$ python -q
>>> import numpy as np
>>> from numpy import linalg as LA
>>> np.set_printoptions(precision=2, suppress=True, linewidth=140)
>>> rnd = lambda a: np.round(a, 2) + 0
>>> X = np.loadtxt("w.csv", delimiter=",")
>>> print(X)
[[-1.  2.  0.  0.  0.  0.  0.  0.]
 [ 2. -1.  2.  0.  0.  0.  0.  0.]
 [ 0.  2. -1.  2.  0.  0.  0.  0.]
 [ 0.  0.  2.  1.  2.  0.  0.  0.]
 [ 0.  0.  0.  2.  3.  2.  0.  0.]
 [ 0.  0.  0.  0.  2.  1.  2.  0.]
 [ 0.  0.  0.  0.  0.  2.  1.  2.]
 [ 0.  0.  0.  0.  0.  0.  2. -2.]]
>>> # symmetric, so the eigenvalues are real
>>> f = np.array([-3, 0, 2])
>>> print(np.array([np.convolve(row, f, "same") for row in X]))
[[-6. -2.  4.  0.  0.  0.  0.  0.]
 [ 3. -2. -2.  4.  0.  0.  0.  0.]
 [-6.  3. -2. -2.  4.  0.  0.  0.]
 [ 0. -6. -3. -2.  2.  4.  0.  0.]
 [ 0.  0. -6. -9. -2.  6.  4.  0.]
 [ 0.  0.  0. -6. -3. -2.  2.  4.]
 [ 0.  0.  0.  0. -6. -3. -2.  2.]
 [ 0.  0.  0.  0.  0. -6.  6.  4.]]
>>> print(np.polyval(f, X[4]))
[  2.   2.   2. -10. -25. -10.   2.   2.]
>>> print(np.convolve(X[4], f))
[ 0.  0.  0. -6. -9. -2.  6.  4.  0.  0.]
>>> J = np.load("case9.npy")
>>> print(J)
[[ -8 -16   8 -16   0 -16 -16  16  -8 -16]
 [ -4  -8   4  -8   0  -8  -8   8  -4  -8]
 [ -7 -14   7 -14   0 -14 -14  14  -7 -14]
 [ -8 -16   8 -16   0 -16 -16  16  -8 -16]
 [ -6 -12   6 -12   0 -12 -12  12  -6 -12]
 [ -1  -2   1  -2   0  -2  -2   2  -1  -2]]
>>> f = np.array([2, 2])
>>> print(np.array([np.convolve(row, f, "same") for row in J]))
[[-16 -48 -16 -16 -32 -32 -64   0  16 -48]
 [ -8 -24  -8  -8 -16 -16 -32   0   8 -24]
 [-14 -42 -14 -14 -28 -28 -56   0  14 -42]
 [-16 -48 -16 -16 -32 -32 -64   0  16 -48]
 [-12 -36 -12 -12 -24 -24 -48   0  12 -36]
 [ -2  -6  -2  -2  -4  -4  -8   0   2  -6]]
>>> print(np.polyval(f, J[2]))
[-12 -26  16 -26   2 -26 -26  30 -12 -26]
>>> K = np.array([[0.0, 0.0, 0.0, 0.0, 2.0, 2.0, 0.0, 0.0],
...     [0.0, 0.0, 0.0, 0.0, 1.0, 0.0, 0.0, 2.0],
...     [0.0, 0.0, 0.0, 0.0, 0.0, 1.0, 1.0, 1.0],
...     [0.0, 0.0, 0.0, 0.0, 0.0, 2.0, 1.0, 2.0],
...     [2.0, 1.0, 0.0, 0.0, 0.0, 0.0, 0.0, 0.0],
...     [2.0, 0.0, 1.0, 2.0, 0.0, 0.0, 0.0, 0.0],
...     [0.0, 0.0, 1.0, 1.0, 0.0, 0.0, 0.0, 0.0],
...     [0.0, 2.0, 1.0, 2.0, 0.0, 0.0, 0.0, 0.0]])
>>> # symmetric, so the eigenvalues are real
>>> A2 = LA.inv(K)
>>> print((np.abs(A2) > 1e-9).astype(int))
[[0 0 0 0 1 1 0 1]
 [0 0 0 0 1 1 0 1]
 [0 0 0 0 1 1 1 1]
 [0 0 0 0 1 1 1 1]
 [1 1 1 1 0 0 0 0]
 [1 1 1 1 0 0 0 0]
 [0 0 1 1 0 0 0 0]
 [1 1 1 1 0 0 0 0]]
>>> print(np.allclose(A2, K.T))
False
>>> print(rnd(LA.inv(A2)))
[[0. 0. 0. 0. 2. 2. 0. 0.]
 [0. 0. 0. 0. 1. 0. 0. 2.]
 [0. 0. 0. 0. 0. 1. 1. 1.]
 [0. 0. 0. 0. 0. 2. 1. 2.]
 [2. 1. 0. 0. 0. 0. 0. 0.]
 [2. 0. 1. 2. 0. 0. 0. 0.]
 [0. 0. 1. 1. 0. 0. 0. 0.]
 [0. 2. 1. 2. 0. 0. 0. 0.]]
>>> x0 = np.array([2, -1, 0, 1, -2, 2, 0, 1])
>>> print(K @ np.eye(8)[5])
[2. 0. 1. 2. 0. 0. 0. 0.]
>>> print((K * x0).sum(axis=1))
[0. 0. 3. 6. 3. 6. 1. 0.]
>>> ev, vecs = LA.eigh(K)
>>> x0 = np.array([-3, -3, 2, 2, 2, 2, 2, 3])
>>> print(rnd(x0 @ K @ x0 / (x0 @ x0)), rnd(ev[0]), rnd(ev[-1]))
-0.43 -4.09 4.09
>>> print(rnd(LA.eigvalsh(K).min()))
-4.09
>>> ev, vecs = LA.eigh(K)
>>> print(rnd(LA.eigvalsh(K + 2 * np.eye(8))))
[-2.09 -0.3   0.33  1.62  2.38  3.67  4.3   6.09]
>>> print(ev.sum(), np.trace(K))
0.0 0.0
>>> print(rnd(np.abs(vecs[:, -1])))
[0.34 0.27 0.27 0.49 0.23 0.47 0.18 0.43]
>>> print(rnd(vecs.T @ K @ vecs))
[[-4.09  0.    0.    0.    0.    0.    0.    0.  ]
 [ 0.   -2.3   0.    0.    0.    0.    0.    0.  ]
 [ 0.    0.   -1.67  0.    0.    0.    0.    0.  ]
 [ 0.    0.    0.   -0.38  0.    0.    0.    0.  ]
 [ 0.    0.    0.    0.    0.38  0.    0.    0.  ]
 [ 0.    0.    0.    0.    0.    1.67  0.    0.  ]
 [ 0.    0.    0.    0.    0.    0.    2.3   0.  ]
 [ 0.    0.    0.    0.    0.    0.    0.    4.09]]
>>> print(np.unique(ev.round(6) + 0, return_counts=True)[1])
[1 1 1 1 1 1 1 1]
>>> data = np.load("m.npy")
>>> print(data)
[[0 1 0 0]
 [1 0 0 0]
 [0 0 0 0]
 [0 0 0 0]]
>>> # equal to its transpose
>>> ev, vecs = LA.eigh(data)
>>> print(rnd(LA.eigvalsh(data + 3 * np.eye(4))))
[2. 3. 3. 4.]
>>> print(np.unique(ev.round(6) + 0, return_counts=True)[1])
[1 2 1]
>>> print(ev.sum(), np.trace(data))
0.0 0
>>> print(ev)
[-1.  0.  0.  1.]
>>> print(rnd(vecs.T @ data @ vecs))
[[-1.  0.  0.  0.]
 [ 0.  0.  0.  0.]
 [ 0.  0.  0.  0.]
 [ 0.  0.  0.  1.]]
>>> print(rnd(LA.norm(data, 2) / LA.norm(data)))
0.71
>>> print(rnd(LA.det(data)))
0.0
>>> print((data != 0).astype(int))
[[0 1 0 0]
 [1 0 0 0]
 [0 0 0 0]
 [0 0 0 0]]
>>> print(rnd(np.sort(LA.eigvals(data).real)))
[-1.  0.  0.  1.]
>>> print(np.flatnonzero(LA.matrix_power((data != 0) + (data.T != 0) + np.eye(4), 4)[0]))
[0 1]
>>> print(np.argwhere(np.triu(data)))
[[0 1]]
>>> print(data @ data)
[[1 0 0 0]
 [0 1 0 0]
 [0 0 0 0]
 [0 0 0 0]]
>>> Lm = np.diag(data.sum(axis=1)) - data
>>> print(rnd(LA.eigvalsh(Lm)))
[0. 0. 0. 2.]
>>> print(round(LA.det(Lm[1:, 1:])))
0
>>> print(Lm)
[[ 1 -1  0  0]
 [-1  1  0  0]
 [ 0  0  0  0]
 [ 0  0  0  0]]
>>> ev, vecs = LA.eigh(Lm)
>>> x0 = np.array([2, 1, -2, 3])
>>> print((np.sign(vecs[:, -1].round(6)) == np.sign(vecs[0, -1].round(6))).astype(int))
[1 0 0 0]
>>> print(rnd(vecs * np.maximum(ev, 0) @ vecs.T))
[[ 1. -1.  0.  0.]
 [-1.  1.  0.  0.]
 [ 0.  0.  0.  0.]
 [ 0.  0.  0.  0.]]
>>> print(x0 @ Lm @ x0)
1
>>> print(rnd(x0 @ Lm @ x0 / (x0 @ x0)), ev[0], ev[-1])
0.06 0.0 2.0
>>> print(rnd(LA.eigvalsh(Lm[1:, 1:])))
[0. 0. 1.]
>>> A2 = np.array([[1, 2, -3, 3, -1, 1],
...     [3, 2, 0, 0, -1, 1],
...     [2, -1, 3, 0, -3, -2],
...     [-2, 2, 3, -3, 1, -2],
...     [-3, 1, -1, 1, -3, 1],
...     [1, 2, 1, 3, 2, 1]])
>>> C = np.array([[8, 9], [4, 4]])
>>> arr = np.block([[A2, np.zeros((6, 2))], [np.zeros((2, 6)), C]])
>>> print(arr)
[[ 1.  2. -3.  3. -1.  1.  0.  0.]
 [ 3.  2.  0.  0. -1.  1.  0.  0.]
 [ 2. -1.  3.  0. -3. -2.  0.  0.]
 [-2.  2.  3. -3.  1. -2.  0.  0.]
 [-3.  1. -1.  1. -3.  1.  0.  0.]
 [ 1.  2.  1.  3.  2.  1.  0.  0.]
 [ 0.  0.  0.  0.  0.  0.  8.  9.]
 [ 0.  0.  0.  0.  0.  0.  4.  4.]]
>>> # splits into 2 blocks
>>> x0 = np.array([0, 3, 2, 0, 0, -1, 1, -2])
>>> h1 = np.maximum(arr @ x0, 0)
>>> print(np.flatnonzero(h1 > 1e-9))
[1 2 3 5]
>>> print(arr * (h1 > 1e-9)[:, None])
[[ 0.  0. -0.  0. -0.  0.  0.  0.]
 [ 3.  2.  0.  0. -1.  1.  0.  0.]
 [ 2. -1.  3.  0. -3. -2.  0.  0.]
 [-2.  2.  3. -3.  1. -2.  0.  0.]
 [-0.  0. -0.  0. -0.  0.  0.  0.]
 [ 1.  2.  1.  3.  2.  1.  0.  0.]
 [ 0.  0.  0.  0.  0.  0.  0.  0.]
 [ 0.  0.  0.  0.  0.  0.  0.  0.]]
>>> print(rnd(np.tanh(arr @ x0)))
[-0.76  1.    1.    1.    0.    1.   -1.   -1.  ]
>>> f = np.array([6, -2, -4, -8, -9, -5, -8, 0])
>>> A2 = arr + np.outer(f, np.eye(8)[0])
>>> print(rnd(LA.det(A2) / LA.det(arr)), rnd(1 + LA.solve(arr, f)[0]))
2.53 2.53
>>> print(A2)
[[  7.   2.  -3.   3.  -1.   1.   0.   0.]
 [  1.   2.   0.   0.  -1.   1.   0.   0.]
 [ -2.  -1.   3.   0.  -3.  -2.   0.   0.]
 [-10.   2.   3.  -3.   1.  -2.   0.   0.]
 [-12.   1.  -1.   1.  -3.   1.   0.   0.]
 [ -4.   2.   1.   3.   2.   1.   0.   0.]
 [ -8.   0.   0.   0.   0.   0.   8.   9.]
 [  0.   0.   0.   0.   0.   0.   4.   4.]]
>>> print(np.flatnonzero(LA.matrix_power((arr != 0) + (arr.T != 0) + np.eye(8), 8)[1]))
[0 1 2 3 4 5]
>>> print((LA.matrix_power((arr != 0) + (arr.T != 0) + np.eye(8), 8) > 0).astype(int))
[[1 1 1 1 1 1 0 0]
 [1 1 1 1 1 1 0 0]
 [1 1 1 1 1 1 0 0]
 [1 1 1 1 1 1 0 0]
 [1 1 1 1 1 1 0 0]
 [1 1 1 1 1 1 0 0]
 [0 0 0 0 0 0 1 1]
 [0 0 0 0 0 0 1 1]]
>>> print((arr != 0).astype(int))
[[1 1 1 1 1 1 0 0]
 [1 1 0 0 1 1 0 0]
 [1 1 1 0 1 1 0 0]
 [1 1 1 1 1 1 0 0]
 [1 1 1 1 1 1 0 0]
 [1 1 1 1 1 1 0 0]
 [0 0 0 0 0 0 1 1]
 [0 0 0 0 0 0 1 1]]
>>> rng = np.random.default_rng(180288)
>>> A2 = arr + rng.integers(-2, 3, (8, 7)) @ rng.integers(-2, 3, (7, 8))
>>> print(A2)
[[  1.   0.   3.   7.  -4.   8.  -7.  -5.]
 [  0.  -3.  -3.   4.   6.   2.   0.  -1.]
 [  0.   4.  -3.   3.  -1.  -3.  -4.   2.]
 [ -2.  -3.  -2.   3.   6.   2.  -1.   0.]
 [ -5.  -1.  -1.   4.   1.   2.   0.   3.]
 [ -5.   1.  -4.   7.   7.  -3.  -5.  -5.]
 [ -2.  -1.   1.  -4.   0.  -6.  10.   6.]
 [-11.   4.  -3.   3.   7.  -8.  -4.   3.]]
>>> print(LA.matrix_rank(A2 - arr, tol=1e-8))
7
>>> print(np.abs(A2 - arr).sum(axis=1))
[34. 24. 25. 26. 15. 35. 19. 45.]
>>> f = np.array([-1, 3, -1, 2, 3, 0, 3, -2, 0, 3])
>>> F = np.outer(rng.normal(size=10), f) + 0.05 * rng.normal(size=(10, 10))
>>> print(rnd(F))
[[-0.55  1.58 -0.51  1.04  1.64  0.02  1.61 -1.05 -0.02  1.65]
 [ 0.26 -0.77  0.17 -0.44 -0.71 -0.02 -0.73  0.52 -0.03 -0.68]
 [ 1.02 -3.13  1.09 -2.   -2.96  0.07 -2.95  2.01 -0.06 -2.96]
 [-0.16  0.63 -0.2   0.44  0.62 -0.01  0.6  -0.48 -0.12  0.6 ]
 [-1.9   5.33 -1.75  3.59  5.38  0.04  5.49 -3.62 -0.02  5.3 ]
 [ 0.87 -2.59  0.88 -1.69 -2.5  -0.05 -2.51  1.68  0.08 -2.49]
 [-1.27  3.77 -1.31  2.54  3.81 -0.03  3.81 -2.57  0.05  3.7 ]
 [-0.25  0.64 -0.3   0.44  0.77 -0.01  0.68 -0.47  0.1   0.7 ]
 [ 0.85 -2.54  0.9  -1.7  -2.63 -0.02 -2.53  1.75 -0.07 -2.57]
 [ 0.45 -1.31  0.37 -0.89 -1.35 -0.02 -1.26  0.92  0.05 -1.3 ]]
>>> print(LA.matrix_rank(F, rtol=0.1))
1
>>> print(np.argsort(-LA.norm(F, axis=0).round(6), kind="stable")[:3])
[6 4 1]
>>> x0 = np.array([-2, 5, -6, 8, 6, 9, 4, 9, 1, -7])
>>> print(rnd(F @ x0))
[ 15.83  -6.91 -30.4    5.54  54.57 -26.34  38.44   7.35 -25.87 -12.63]
>>> print(np.sign((F @ x0).round(6)))
[ 1. -1. -1.  1.  1. -1.  1.  1. -1. -1.]
>>> print(LA.norm(F @ x0) <= LA.norm(F, 2) * LA.norm(x0) + 1e-9)
True
>>> print((F @ x0).argmax())
4
>>> print(rnd(F @ np.eye(10)[3]))
[ 1.04 -0.44 -2.    0.44  3.59 -1.69  2.54  0.44 -1.7  -0.89]
>>> feats = (rng.random((5, 5)) < 0.3) + np.eye(5)
>>> feats /= feats.sum(axis=1, keepdims=True)
>>> print(rnd(feats))
[[0.67 0.   0.   0.   0.33]
 [0.   1.   0.   0.   0.  ]
 [0.   0.   0.5  0.5  0.  ]
 [0.5  0.   0.   0.5  0.  ]
 [0.2  0.2  0.   0.2  0.4 ]]
>>> # rows sum to 1
>>> x0 = np.array([2, 2, 0, 1, 1, 0, 2, 1])
>>> rhs = arr @ x0
>>> b, lr = np.zeros(8), 1 / LA.norm(arr, 2) ** 2
>>> for i in range(15):
...     b -= lr * arr.T @ (arr @ b - rhs)
...     if i % 5 == 0: print(i, round(LA.norm(arr @ b - rhs), 2))
... 
0 13.91
5 5.6
10 2.76
>>> print(rnd(LA.cond(arr)))
44.23
>>> print(feats.sum(axis=1))
[1. 1. 1. 1. 1.]
>>> print(rnd(np.sort(np.abs(LA.eigvals(feats)))[::-1]))
[1.   0.93 0.5  0.38 0.38]
>>> pr = np.eye(5)[3]
>>> for _ in range(3):
...     pr = pr @ feats
...     print(pr.round(2))
... 
[0.5 0.  0.  0.5 0. ]
[0.58 0.   0.   0.25 0.17]
[0.55 0.03 0.   0.16 0.26]
>>> T = np.stack([feats, 5 * feats, feats[::-1]])
>>> print(T.shape)
(3, 5, 5)
>>> print(rnd(LA.norm(T, axis=(1, 2))))
[1.68 8.42 1.68]
>>> print(rnd(np.einsum("bij,cij->bc", T, T)))
[[ 2.84 14.18  1.03]
 [14.18 70.89  5.17]
 [ 1.03  5.17  2.84]]
>>> P = np.triu(np.array([[2, 0, -1, 1, 1],
...     [0, 2, -2, -1, 1],
...     [2, 0, 1, -1, -1],
...     [1, -1, 1, -1, 2],
...     [2, 1, -2, 1, 1]]), 1) + np.eye(5)
>>> A2 = P @ feats @ LA.inv(P)
>>> print(rnd(np.poly(A2)))
[ 1.   -3.07  3.58 -2.02  0.57 -0.07]
>>> print(rnd(A2))
[[ 1.37  0.2   1.27  0.3  -0.17]
 [-0.3   1.2   1.1   1.3  -2.  ]
 [-0.7  -0.2  -0.6  -0.3   0.5 ]
 [ 0.9   0.4   1.7   2.1  -3.  ]
 [ 0.2   0.2   0.6   0.8  -1.  ]]
>>> print(LA.matrix_rank(A2))
5
>>> O = feats.astype(float).copy()
>>> for j in range(5):
...     O[:, j] -= O[:, :j] @ (O[:, :j].T @ O[:, j])
...     O[:, j] /= LA.norm(O[:, j])
... 
>>> print(rnd(O.T @ feats))
[[ 0.86  0.05  0.    0.34  0.35]
 [ 0.    1.02  0.    0.02  0.06]
 [ 0.    0.    0.5   0.5   0.  ]
 [ 0.    0.    0.    0.42 -0.1 ]
 [ 0.    0.    0.    0.    0.37]]
>>> print(rnd(O.T @ O))
[[1. 0. 0. 0. 0.]
 [0. 1. 0. 0. 0.]
 [0. 0. 1. 0. 0.]
 [0. 0. 0. 1. 0.]
 [0. 0. 0. 0. 1.]]
